$ python -q
>>> import numpy as np
>>> import numpy.linalg as la
>>> np.set_printoptions(precision=3, suppress=True, linewidth=160, floatmode="fixed")
>>> rng = np.random.default_rng(2106)
>>> arr = rng.normal(size=(20, 3))
>>> arr = 3 * arr / la.norm(arr, axis=1, keepdims=True)
>>> arr
array([[ 2.348, -1.722,  0.721],
       [ 2.609,  0.633, -1.339],
       [ 1.880, -0.567, -2.268],
       [ 0.641, -2.238,  1.892],
       [ 0.328, -1.533, -2.558],
       [-1.289, -2.513, -1.011],
       [ 1.345,  2.248,  1.462],
       [ 1.230,  2.673, -0.584],
       [-0.391, -2.883,  0.733],
       [-1.162,  0.407, -2.736],
       [-2.455,  1.595,  0.657],
       [ 2.419,  0.110, -1.772],
       [ 0.012,  0.800, -2.891],
       [ 0.096,  1.918,  2.305],
       [-2.236,  1.466, -1.360],
       [ 0.979, -2.738, -0.737],
       [ 0.452,  2.284,  1.892],
       [-2.419, -1.211,  1.297],
       [-1.211, -0.048, -2.744],
       [-0.063, -2.245,  1.988]])
>>> q, evecs = la.qr(arr[:, :2])[0], la.qr(arr[:, 2:])[0]
>>> sv = la.svd(q.T @ evecs, compute_uv=False)
>>> round(float(la.norm(q @ q.T - evecs @ evecs.T, 2)), 3)
1.0
>>> sv
array([0.052])
>>> (sv > 0.9).sum()
np.int64(0)
>>> q, _ = la.qr(np.array([[-0.2, -0.6, -0.2, 0.1],
...     [0.2, 2.1, 1.3, 1.5],
...     [0.6, -1.3, -0.1, 1.2],
...     [0.3, 0.7, 1.3, 0.6]]))
>>> ev = np.array([1, 1, -2, 1])
>>> M = q @ np.diag(ev) @ q.T
>>> M
array([[ 0.049,  0.324,  0.243, -1.336],
       [ 0.324,  0.890, -0.083,  0.455],
       [ 0.243, -0.083,  0.938,  0.341],
       [-1.336,  0.455,  0.341, -0.877]])
>>> ev, evecs = la.eig(M)
>>> np.sort(la.eigvals(M.T))
array([-2.000,  1.000,  1.000,  1.000])
>>> np.round(M @ evecs[:, 0] - ev[0] * evecs[:, 0], 3) + 0
array([0.000, 0.000, 0.000, 0.000])
>>> np.round(np.prod(ev), 3)
np.float64(-2.0)
>>> ev
array([ 1.000, -2.000,  1.000,  1.000])
>>> np.sort(la.eigvals(la.inv(M)))
array([-0.500,  1.000,  1.000,  1.000])
>>> la.matrix_power(M, 2)
array([[ 1.951, -0.324, -0.243,  1.336],
       [-0.324,  1.110,  0.083, -0.455],
       [-0.243,  0.083,  1.062, -0.341],
       [ 1.336, -0.455, -0.341,  2.877]])
>>> M @ M
array([[ 1.951, -0.324, -0.243,  1.336],
       [-0.324,  1.110,  0.083, -0.455],
       [-0.243,  0.083,  1.062, -0.341],
       [ 1.336, -0.455, -0.341,  2.877]])
>>> np.allclose(M @ M.T, M.T @ M)
True
>>> np.allclose(M, M.T)
True
>>> np.trace(M)
np.float64(1.0)
>>> round(np.abs(la.eigvals(M)).max(), 3)
np.float64(2.0)
>>> (M + M.T) / 2
array([[ 0.049,  0.324,  0.243, -1.336],
       [ 0.324,  0.890, -0.083,  0.455],
       [ 0.243, -0.083,  0.938,  0.341],
       [-1.336,  0.455,  0.341, -0.877]])
>>> round(float(la.det(M)), 3)
-2.0
>>> x0 = np.array([-5, -4, -2, 3])
>>> h = np.maximum(M @ x0, 0)
>>> np.tanh(M @ x0)
array([-1.000, -0.999, -0.940,  0.913])
>>> np.flatnonzero(h > 1e-9)
array([3])
>>> w1 = np.array([[2, 7, 6, 9, 7, 0],
...     [9, 2, 9, 9, 6, 0],
...     [7, 4, 1, 8, 2, 3],
...     [0, 8, 7, 4, 3, 0]])
>>> c = np.array([1, 9, 3, 8, 5, 1])
>>> act = np.maximum(M @ w1 + c, 0)
>>> la.matrix_rank(act)
np.int64(4)
>>> (act > 0).mean(axis=0)
array([1.000, 0.750, 0.500, 0.750, 0.750, 1.000])
>>> C = np.array([[2, 0, 0], [3, 2, 0], [3, 1, 2], [3, 3, 2], [0, 3, 1], [0, 0, 0]])
>>> w1 @ C
array([[70, 68, 37],
       [78, 58, 42],
       [53, 39, 20],
       [57, 44, 25]])
>>> act @ C
array([[ 36.155,  35.749,  19.691],
       [175.630, 150.432,  86.077],
       [141.716, 123.318,  59.804],
       [  9.632,   0.000,   0.000]])
>>> A = np.load("x.npy")
>>> A
array([[ 0, -3,  0, -3,  0, -3],
       [ 3,  3,  3,  3,  3,  3],
       [-2, -2, -2, -2, -2, -2],
       [ 0, -3,  0, -3,  0, -3],
       [ 3,  3,  3,  3,  3,  3],
       [-2, -2, -2, -2, -2, -2]])
>>> # columns 0 and 2 are equal
>>> x0 = np.array([2, 3, 2, 1, 0, 2])
>>> A @ (2 * x0)
array([-36,  60, -40, -36,  60, -40])
>>> A @ np.ones(6)
array([ -9.000,  18.000, -12.000,  -9.000,  18.000, -12.000])
>>> (A * x0).sum(axis=1)
array([-18,  30, -20, -18,  30, -20])
>>> left, sv, VT = la.svd(A)
>>> np.argmax(sv[:-1] / (sv[1:] + 1e-6)) + 1
np.int64(2)
>>> A2 = left[:, :2] @ np.diag(sv[:2]) @ VT[:2]
>>> round(la.norm(A - A2, 2), 3), round(sv[2], 3)
(np.float64(0.0), np.float64(0.0))
>>> A2.round(3) + 0
array([[ 0.000, -3.000,  0.000, -3.000,  0.000, -3.000],
       [ 3.000,  3.000,  3.000,  3.000,  3.000,  3.000],
       [-2.000, -2.000, -2.000, -2.000, -2.000, -2.000],
       [ 0.000, -3.000,  0.000, -3.000,  0.000, -3.000],
       [ 3.000,  3.000,  3.000,  3.000,  3.000,  3.000],
       [-2.000, -2.000, -2.000, -2.000, -2.000, -2.000]])
>>> round(float(np.abs(A - A2).max()), 3)
0.0
>>> t3 = np.stack([A, -3 * A, A[::-1]])
>>> t3.sum(axis=0)
array([[-2,  4, -2,  4, -2,  4],
       [-3, -3, -3, -3, -3, -3],
       [ 4,  1,  4,  1,  4,  1],
       [-2,  4, -2,  4, -2,  4],
       [-3, -3, -3, -3, -3, -3],
       [ 4,  1,  4,  1,  4,  1]])
>>> (t3 @ A.T).shape
(3, 6, 6)
>>> la.norm(t3, axis=(1, 2))
array([14.491, 43.474, 14.491])
>>> t3.shape
(3, 6, 6)
>>> E = np.load("arr.npy")
>>> E
array([[ 1.500,  0.200,  0.600],
       [ 0.500,  1.400, -0.100]])
>>> la.norm(E, axis=1)
array([1.628, 1.490])
>>> np.round(la.norm(E, 1), 3), round(float(la.norm(E, np.inf)), 3)
(np.float64(2.0), 2.3)
>>> round(la.norm(E[0] - E[1]), 3)
np.float64(1.712)
>>> la.norm(E, axis=1).argmax()
np.int64(0)
>>> round(la.norm(E[0], 1), 3), round(la.norm(E[0], np.inf), 3)
(np.float64(2.3), np.float64(1.5))
>>> A2 = E / np.sqrt((E ** 2).mean(axis=1, keepdims=True))
>>> la.norm(A2, axis=1)
array([1.732, 1.732])
>>> A2 = np.array([[5, 4], [3, 2], [1, 1]])
>>> np.vstack([E, A2.T]).shape
(4, 3)
>>> np.einsum("ij,ij->i", E, E)
array([2.650, 2.220])
>>> A2 = E + rng.integers(-2, 3, (2, 1)) @ rng.integers(-2, 3, (1, 3))
>>> A2
array([[ 3.500, -1.800, -3.400],
       [ 2.500, -0.600, -4.100]])
>>> np.round(la.svd(A2 - E, compute_uv=False), 3) + 0
array([6.928, 0.000])
>>> np.abs(A2 - E).sum(axis=1)
array([8.000, 8.000])
>>> la.matrix_rank(A2 - E, tol=1e-8)
np.int64(1)
>>> u = np.array([0, 2])
>>> np.cross(A2[1, :3], A2[0, :3])
array([-5.340, -5.850, -2.400])
>>> np.array([np.convolve(row, u, "same") for row in A2])
array([[ 0.000,  7.000, -3.600],
       [ 0.000,  5.000, -1.200]])
>>> np.polyval(u, A2[1])
array([2.000, 2.000, 2.000])
>>> u = np.array([1, 1, 2, 2])
>>> X = 3 * np.eye(4) + np.outer(u, u)
>>> X
array([[4.000, 1.000, 2.000, 2.000],
       [1.000, 4.000, 2.000, 2.000],
       [2.000, 2.000, 7.000, 4.000],
       [2.000, 2.000, 4.000, 7.000]])
>>> # equal to its transpose
>>> th = np.radians(72)
>>> R = np.eye(3)
>>> R[2, 2] = R[0, 0] = np.cos(th)
>>> R[2, 0], R[0, 2] = -np.sin(th), np.sin(th)
>>> R
array([[ 0.309,  0.000,  0.951],
       [ 0.000,  1.000,  0.000],
       [-0.951,  0.000,  0.309]])
>>> A2 = E @ R.T
>>> round(float(la.det(R)), 3), np.round(np.trace(R), 3)
(1.0, np.float64(1.618))
>>> A2
array([[ 1.034,  0.200, -1.241],
       [ 0.059,  1.400, -0.506]])
>>> np.allclose(E @ E.T, A2 @ A2.T)
True
>>> np.abs(A2 - E).max(axis=0)
array([0.466, 0.000, 1.841])
>>> np.allclose(la.norm(E, axis=1), la.norm(A2, axis=1))
True
>>> left, sv, VT = la.svd(X, full_matrices=False)
>>> left.shape, sv.shape, VT.shape
((4, 4), (4,), (4, 4))
>>> (sv > 1e-8).sum()
np.int64(4)
>>> q, R = la.qr(X)
>>> round(float(np.trace(q @ q.T)), 3)
4.0
>>> q @ R
array([[4.000, 1.000, 2.000, 2.000],
       [1.000, 4.000, 2.000, 2.000],
       [2.000, 2.000, 7.000, 4.000],
       [2.000, 2.000, 4.000, 7.000]])
>>> np.round(la.norm(X, 1), 3), np.round(la.norm(X, np.inf), 3)
(np.float64(15.0), np.float64(15.0))
>>> la.norm(X, axis=1).argmax()
np.int64(2)
>>> la.norm(X, axis=1)
array([5.000, 5.000, 8.544, 8.544])
>>> F = np.loadtxt("a.csv", delimiter=",")
>>> F
array([[-5.717, -5.775,  2.602],
       [ 6.793, 10.452, -2.475],
       [ 3.966,  7.700,  0.502],
       [ 0.346,  3.711,  3.384],
       [ 4.256,  8.921,  2.072],
       [ 6.802,  7.287, -8.833],
       [ 1.864,  6.290,  3.989],
       [-5.246, -1.211, 10.315],
       [ 1.150,  1.153, -4.144],
       [ 6.087,  9.908, -1.443],
       [-1.020,  1.677,  3.414],
       [ 1.047,  5.536,  4.930],
       [ 9.060, 14.147, -1.888],
       [-7.169, -2.349, 13.809],
       [-3.835,  0.635,  9.773],
       [ 2.903,  5.786, -0.138],
       [-1.663,  1.911,  5.810],
       [ 3.498,  4.249, -4.995],
       [ 2.150,  4.360, -0.731],
       [ 5.863,  9.075, -2.438],
       [ 3.895,  8.641,  2.598],
       [ 2.012,  4.431, -0.174],
       [ 9.221, 12.318, -6.028],
       [-2.264, -0.263,  3.266]])
>>> Ac = F - F.mean(axis=0)
>>> left, sv, VT = la.svd(Ac, full_matrices=False)
>>> (np.sign(left[:, 0]) == np.sign(left[0, 0])).astype(int)
array([1, 0, 0, 1, 0, 0, 1, 1, 0, 0, 1, 1, 0, 1, 1, 0, 1, 0, 0, 0, 0, 0, 0, 1])
>>> np.abs(left[:, 0]).argmax()
np.int64(13)
>>> np.abs(VT[-1])
array([0.802, 0.535, 0.267])
>>> np.abs(VT[0]).argmax()
np.int64(2)
>>> la.matrix_rank(Ac)
np.int64(3)
>>> np.round(Ac.mean(axis=0), 3) + 0
array([0.000, 0.000, 0.000])
>>> VT[0] * np.sign(VT[0, np.abs(VT[0]).argmax()])
array([-0.573, -0.561,  0.597])
>>> sv
array([37.525, 15.943,  0.001])
>>> np.searchsorted(np.cumsum(sv ** 2) / (sv ** 2).sum(), 0.9) + 1
np.int64(2)
>>> Ac = F - F.mean(axis=0)
>>> evecs = la.svd(Ac)[2][:2]
>>> A2 = Ac - Ac @ evecs.T @ evecs
>>> np.diag(evecs.T @ evecs)
array([0.357, 0.714, 0.929])
>>> (Ac @ evecs.T).std(axis=0)
array([7.660, 3.254])
>>> np.round(la.norm(A2) / la.norm(Ac), 3)
np.float64(0.0)
>>> np.round(A2.std(axis=0), 3) + 0
array([0.000, 0.000, 0.000])
>>> A2 = np.c_[F[:, :2] @ np.array([[2, 2], [0, 1]]), np.array([9, 0, 5, 5, 5, 0, 5, 4, 7, 2, 2, 6, 4, 2, 5, 5, 8, 3, 6, 5, 4, 2, 5, 8])]
>>> A2
array([[-11.434, -17.209,   9.000],
       [ 13.586,  24.038,   0.000],
       [  7.932,  15.632,   5.000],
       [  0.692,   4.403,   5.000],
       [  8.512,  17.433,   5.000],
       [ 13.604,  20.891,   0.000],
       [  3.728,  10.018,   5.000],
       [-10.492, -11.703,   4.000],
       [  2.300,   3.453,   7.000],
       [ 12.174,  22.082,   2.000],
       [ -2.040,  -0.363,   2.000],
       [  2.094,   7.630,   6.000],
       [ 18.120,  32.267,   4.000],
       [-14.338, -16.687,   2.000],
       [ -7.670,  -7.035,   5.000],
       [  5.806,  11.592,   5.000],
       [ -3.326,  -1.415,   8.000],
       [  6.996,  11.245,   3.000],
       [  4.300,   8.660,   6.000],
       [ 11.726,  20.801,   5.000],
       [  7.790,  16.431,   4.000],
       [  4.024,   8.455,   2.000],
       [ 18.442,  30.760,   5.000],
       [ -4.528,  -4.791,   8.000]])
>>> la.matrix_rank(A2)
np.int64(3)
>>> la.matrix_rank(np.c_[F, A2])
np.int64(4)
>>> np.round(la.lstsq(F, A2[:, 0])[0], 3) + 0
array([2.000, 0.000, 0.000])
